$ ipython --no-banner

In [1]: import numpy as np

In [2]: np.set_printoptions(precision=3, suppress=True, linewidth=140)

In [3]: F = np.load("dump.npy")

In [4]: F
Out[4]: 
array([[ 0,  2, -2, -2],
       [-3, -3,  1, -3],
       [ 0,  0, -3,  2],
       [-2, -2, -2,  3]])

In [5]: O, V = np.linalg.qr(F[:, :1])[0], np.linalg.qr(F[:, 1:])[0]

In [6]: sigma = np.linalg.svd(O.T @ V, compute_uv=False)

In [7]: sigma
Out[7]: array([0.977])

In [8]: (sigma > 0.9).sum()
Out[8]: np.int64(1)

In [9]: m1 = np.loadtxt("sample0.csv", delimiter=",")

In [10]: m1
Out[10]: 
array([[-1.,  1., -1.,  1.],
       [-2.,  1., -2.,  1.],
       [-1.,  1., -1.,  1.],
       [-2.,  1., -2.,  1.]])

In [11]: # looks like rank 2

In [12]: left, sigma, Vh = np.linalg.svd(m1)

In [13]: V = Vh[:(sigma > 1e-8).sum()]

In [14]: rng = np.random.default_rng(783)

In [15]: vec = m1[2] + 2 * m1[1] + rng.integers(2) * np.eye(4)[1]

In [16]: vec
Out[16]: array([-5.,  4., -5.,  3.])

In [17]: round(float(np.linalg.norm(vec - V.T @ V @ vec)), 3)
Out[17]: 0.707

In [18]: np.round(V.T @ V, 3) + 0
Out[18]: 
array([[0.5, 0. , 0.5, 0. ],
       [0. , 0.5, 0. , 0.5],
       [0.5, 0. , 0.5, 0. ],
       [0. , 0.5, 0. , 0.5]])

In [19]: np.linalg.matrix_rank(np.vstack([m1, vec]))
Out[19]: np.int64(3)

In [20]: np.allclose(V.T @ V @ vec, vec)
Out[20]: False

In [21]: np.diag(V.T @ V)
Out[21]: array([0.5, 0.5, 0.5, 0.5])

In [22]: left, sigma, Vh = np.linalg.svd(m1)

In [23]: np.argmax(sigma[:-1] / (sigma[1:] + 1e-6)) + 1
Out[23]: np.int64(2)

In [24]: Y = left[:, :2] @ np.diag(sigma[:2]) @ Vh[:2]

In [25]: round(float(np.abs(m1 - Y).max()), 3)
Out[25]: 0.0

In [26]: np.linalg.matrix_rank(m1, rtol=0.05)
Out[26]: np.int64(2)

In [27]: np.linalg.matrix_rank(Y)
Out[27]: np.int64(2)

In [28]: Y
Out[28]: 
array([[-1.,  1., -1.,  1.],
       [-2.,  1., -2.,  1.],
       [-1.,  1., -1.,  1.],
       [-2.,  1., -2.,  1.]])

In [29]: round(float(np.linalg.norm(m1 - Y) / np.linalg.norm(m1)), 3)
Out[29]: 0.0

In [30]: u = np.array([1, 0, 0, 1, 0])

In [31]: W0 = 5 * np.eye(5) + np.outer(u, u)

In [32]: W0
Out[32]: 
array([[6., 0., 0., 1., 0.],
       [0., 5., 0., 0., 0.],
       [0., 0., 5., 0., 0.],
       [1., 0., 0., 6., 0.],
       [0., 0., 0., 0., 5.]])

In [33]: (np.linalg.matrix_power((W0 != 0) + (W0.T != 0) + np.eye(5), 5) > 0).astype(int)
Out[33]: 
array([[1, 0, 0, 1, 0],
       [0, 1, 0, 0, 0],
       [0, 0, 1, 0, 0],
       [1, 0, 0, 1, 0],
       [0, 0, 0, 0, 1]])

In [34]: W0 @ W0
Out[34]: 
array([[37.,  0.,  0., 12.,  0.],
       [ 0., 25.,  0.,  0.,  0.],
       [ 0.,  0., 25.,  0.,  0.],
       [12.,  0.,  0., 37.,  0.],
       [ 0.,  0.,  0.,  0., 25.]])

In [35]: A = np.loadtxt("out5.csv", delimiter=",")

In [36]: A
Out[36]: 
array([[-2.2  ,  0.5  , -1.4  ,  0.2  ,  0.5  , -2.6  ,  0.344],
       [-0.8  , -1.4  , -0.7  , -0.6  ,  0.   ,  1.7  , -1.564],
       [-0.9  , -1.4  ,  1.4  , -0.2  ,  0.8  , -0.6  , -0.293],
       [-0.4  ,  1.6  , -0.8  ,  0.3  ,  0.4  , -0.9  ,  0.386],
       [-0.1  ,  1.4  , -1.   ,  0.9  , -0.6  , -1.   ,  1.678],
       [ 0.1  ,  0.1  , -0.6  ,  1.2  , -0.4  , -1.2  ,  2.369],
       [-1.1  ,  1.6  , -1.5  ,  0.8  ,  0.9  ,  0.2  ,  1.707],
       [-0.1  ,  1.   ,  0.3  , -2.4  , -0.6  ,  1.3  , -5.21 ],
       [-1.3  ,  0.9  ,  0.1  ,  0.3  ,  1.2  , -1.6  ,  0.648],
       [-1.4  ,  0.5  , -0.9  ,  0.   , -0.2  , -1.7  , -0.069],
       [-0.8  ,  0.3  , -0.1  ,  0.3  ,  0.9  , -1.5  ,  0.495],
       [ 1.6  , -1.8  ,  0.2  , -1.1  , -0.5  ,  1.9  , -2.604],
       [-1.2  ,  0.4  , -0.2  ,  1.5  ,  0.4  , -0.7  ,  2.883],
       [-1.2  ,  1.3  ,  1.   , -1.3  ,  0.2  , -1.2  , -2.405],
       [-0.3  , -0.3  ,  0.6  ,  1.1  , -0.4  ,  2.9  ,  2.161],
       [ 0.5  , -0.8  ,  0.4  ,  0.6  ,  1.5  , -0.4  ,  0.824],
       [ 1.9  , -1.   ,  2.7  , -0.5  ,  0.   ,  0.6  , -0.627],
       [ 0.5  ,  0.9  ,  0.8  , -0.5  , -0.2  ,  0.4  , -1.147],
       [-0.7  ,  0.3  ,  0.2  , -0.7  ,  1.5  , -1.   , -1.383],
       [-0.8  , -1.   ,  0.6  ,  0.3  ,  0.6  ,  0.5  ,  0.324],
       [ 0.2  ,  0.3  ,  1.3  ,  1.6  ,  0.2  , -1.1  ,  3.15 ],
       [-0.3  , -1.   , -1.1  ,  0.7  , -0.1  ,  0.5  ,  1.78 ],
       [-0.7  , -0.6  , -0.2  ,  0.4  , -0.3  ,  0.2  ,  0.703],
       [-0.8  ,  0.7  , -0.1  , -0.8  ,  2.   ,  0.3  , -1.696],
       [ 0.8  , -2.5  , -0.3  , -1.3  ,  0.5  ,  1.7  , -2.775],
       [ 0.3  ,  0.9  , -0.8  , -0.7  , -1.1  , -1.9  , -1.391],
       [-0.3  ,  1.7  , -0.1  ,  1.3  , -0.5  ,  2.2  ,  2.973]])

In [37]: Lm = np.linalg.cholesky(W0)

In [38]: np.linalg.eigvalsh(W0).min() > 0
Out[38]: np.True_

In [39]: round(float(np.prod(np.diag(Lm)) ** 2), 3), np.round(np.linalg.det(W0), 3)
Out[39]: (4375.0, np.float64(4375.0))

In [40]: idx = A[:, 0] > np.median(A[:, 0])

In [41]: u = A[idx].mean(axis=0) - A[~idx].mean(axis=0)

In [42]: u
Out[42]: array([ 1.391, -0.349,  0.37 ,  0.034, -0.805,  1.09 ,  0.085])

In [43]: idx.astype(int)
Out[43]: array([0, 0, 0, 0, 1, 1, 0, 1, 0, 0, 0, 1, 0, 0, 1, 1, 1, 1, 0, 0, 1, 1, 0, 0, 1, 1, 1])

In [44]: np.argsort(-np.abs(u).round(6), kind="stable")
Out[44]: array([0, 5, 4, 2, 1, 6, 3])

In [45]: M = np.array([[2, 2, 2, 2, 2, 2],
    ...:     [2, 4, 4, 4, 4, 4],
    ...:     [2, 4, 6, 6, 6, 6],
    ...:     [2, 4, 6, 8, 8, 8],
    ...:     [2, 4, 6, 8, 10, 10],
    ...:     [2, 4, 6, 8, 10, 12]])

In [46]: # symmetric

In [47]: evals, V = np.linalg.eigh(M)

In [48]: vec = np.array([6, 8, 7, 1, 9, 8])

In [49]: np.abs(M).sum(axis=1).max(), round(np.abs(evals).max(), 3)
Out[49]: (np.int64(42), np.float64(34.414))

In [50]: vec @ M @ vec
Out[50]: np.int64(7824)

In [51]: M @ M
Out[51]: 
array([[ 24,  44,  60,  72,  80,  84],
       [ 44,  84, 116, 140, 156, 164],
       [ 60, 116, 164, 200, 224, 236],
       [ 72, 140, 200, 248, 280, 296],
       [ 80, 156, 224, 280, 320, 340],
       [ 84, 164, 236, 296, 340, 364]])

In [52]: (M + M.T) / 2
Out[52]: 
array([[ 2.,  2.,  2.,  2.,  2.,  2.],
       [ 2.,  4.,  4.,  4.,  4.,  4.],
       [ 2.,  4.,  6.,  6.,  6.,  6.],
       [ 2.,  4.,  6.,  8.,  8.,  8.],
       [ 2.,  4.,  6.,  8., 10., 10.],
       [ 2.,  4.,  6.,  8., 10., 12.]])

In [53]: np.linalg.determinant(M)
AttributeError: module 'numpy.linalg' has no attribute 'determinant'


In [54]: round(float(np.abs(np.linalg.eigvals(M)).max()), 3)
Out[54]: 34.414

In [55]: np.sort(np.abs(np.linalg.eigvals(M)))
Out[55]: array([ 0.53 ,  0.638,  0.892,  1.549,  3.976, 34.414])

In [56]: np.allclose(M @ M.T, M.T @ M)
Out[56]: True

In [57]: M - M[0]
Out[57]: 
array([[ 0,  0,  0,  0,  0,  0],
       [ 0,  2,  2,  2,  2,  2],
       [ 0,  2,  4,  4,  4,  4],
       [ 0,  2,  4,  6,  6,  6],
       [ 0,  2,  4,  6,  8,  8],
       [ 0,  2,  4,  6,  8, 10]])

In [58]: np.count_nonzero(M)
Out[58]: np.int64(36)

In [59]: round(float(np.linalg.norm(M)), 3)
Out[59]: 34.699

In [60]: M[:, 6]
IndexError: index 6 is out of bounds for axis 1 with size 6


In [61]: M.sum(axis=0)
Out[61]: array([12, 22, 30, 36, 40, 42])

In [62]: O = F.astype(float).copy()

In [63]: for j in range(4):
    ...:     O[:, j] -= O[:, :j] @ (O[:, :j].T @ O[:, j])
    ...:     O[:, j] /= np.linalg.norm(O[:, j])
    ...: 

In [64]: np.round(O.T @ F, 3) + 0
Out[64]: 
array([[ 3.606,  3.606,  0.277,  0.832],
       [ 0.   ,  2.   , -2.   , -2.   ],
       [ 0.   ,  0.   ,  3.731, -4.082],
       [ 0.   ,  0.   ,  0.   ,  2.156]])

In [65]: np.round(O.T @ O, 3) + 0
Out[65]: 
array([[1., 0., 0., 0.],
       [0., 1., 0., 0.],
       [0., 0., 1., 0.],
       [0., 0., 0., 1.]])

In [66]: X = np.load("x.npy")

In [67]: X
Out[67]: 
array([[11, 10,  3,  6, 11,  4,  2,  3,  2,  3,  9, 10],
       [11, 10,  3,  6, 11,  4,  2,  3,  2,  3,  9, 10],
       [ 9,  8,  1,  4,  9,  2,  0,  1,  0,  1,  7,  8],
       [11, 10,  3,  6, 11,  4,  2,  3,  2,  3,  9, 10],
       [10,  9,  2,  5, 10,  3,  1,  2,  1,  2,  8,  9],
       [10,  9,  2,  5, 10,  3,  1,  2,  1,  2,  8,  9]])

In [68]: rank = np.linalg.matrix_rank(X)

In [69]: rank
Out[69]: np.int64(2)

In [70]: null = np.linalg.svd(X)[2][rank:].T

In [71]: [int(np.linalg.matrix_rank(np.delete(X, i, axis=0))) for i in range(6)]
Out[71]: [2, 2, 2, 2, 2, 2]

In [72]: [int(np.linalg.matrix_rank(X[:i])) for i in range(1, len(X) + 1)]
Out[72]: [1, 1, 2, 2, 2, 2]

In [73]: null.shape
Out[73]: (12, 10)

In [74]: np.allclose(X @ null, 0)
Out[74]: True

In [75]: arr = np.loadtxt("data.csv", delimiter=",")

In [76]: arr
Out[76]: 
array([[0.046, 0.138, 0.138, 0.077],
       [0.138, 0.413, 0.413, 0.23 ],
       [0.138, 0.413, 0.413, 0.23 ],
       [0.077, 0.23 , 0.23 , 0.128]])

In [77]: evals, V = np.linalg.eigh(arr)

In [78]: vec = np.array([1, 1, 1, -1])

In [79]: (np.sign(V[:, -1].round(6)) == np.sign(V[0, -1].round(6))).astype(int)
Out[79]: array([1, 1, 1, 1])

In [80]: V * np.abs(evals) @ V.T
Out[80]: 
array([[0.046, 0.138, 0.138, 0.077],
       [0.138, 0.413, 0.413, 0.23 ],
       [0.138, 0.413, 0.413, 0.23 ],
       [0.077, 0.23 , 0.23 , 0.128]])

In [81]: round(float(vec @ arr @ vec / (vec @ vec)), 3), round(evals[0], 3), round(float(evals[-1]), 3)
Out[81]: (0.327, np.float64(-0.0), 1.0)

In [82]: round(float(np.abs(arr).sum(axis=1).max()), 3), round(float(np.abs(evals).max()), 3)
Out[82]: (1.194, 1.0)

In [83]: round(vec @ arr @ vec, 3)
Out[83]: np.float64(1.306)

In [84]: vec = np.array([1, -1, 0, -2])

In [85]: np.eye(4) - arr
Out[85]: 
array([[ 0.954, -0.138, -0.138, -0.077],
       [-0.138,  0.587, -0.413, -0.23 ],
       [-0.138, -0.413,  0.587, -0.23 ],
       [-0.077, -0.23 , -0.23 ,  0.872]])

In [86]: np.linalg.eigvalsh(2 * arr - np.eye(4))
Out[86]: array([-1., -1., -1.,  1.])

In [87]: (vec - arr @ vec) @ (arr @ vec)
Out[87]: np.float64(0.0)

In [88]: arr @ vec
Out[88]: array([-0.245, -0.735, -0.735, -0.408])

In [89]: round(float(np.linalg.norm(arr, 2)), 3)
Out[89]: 1.0

In [90]: np.round(arr[3] @ arr[2], 3)
Out[90]: np.float64(0.23)

In [91]: round(np.linalg.norm(arr) ** 2 / np.linalg.norm(arr, 2) ** 2, 3)
Out[91]: np.float64(1.0)

In [92]: round(np.linalg.norm(arr, "nuc"), 3)
Out[92]: np.float64(1.0)

In [93]: np.round(np.linalg.norm(arr[3] - arr[2]), 3)
Out[93]: np.float64(0.286)

In [94]: np.linalg.norm(arr, axis=1).argmax()
Out[94]: np.int64(1)

In [95]: proj = np.triu(np.array([[1, 2, 0, 0], [1, 1, 0, 1], [2, 2, 1, 2], [2, 2, 0, 1]]), 1) + np.eye(4)

In [96]: Y = proj @ arr @ np.linalg.inv(proj)

In [97]: Y
Out[97]: 
array([[ 0.321,  0.321,  0.964, -1.714],
       [ 0.214,  0.214,  0.643, -1.143],
       [ 0.291,  0.291,  0.872, -1.551],
       [ 0.077,  0.077,  0.23 , -0.408]])
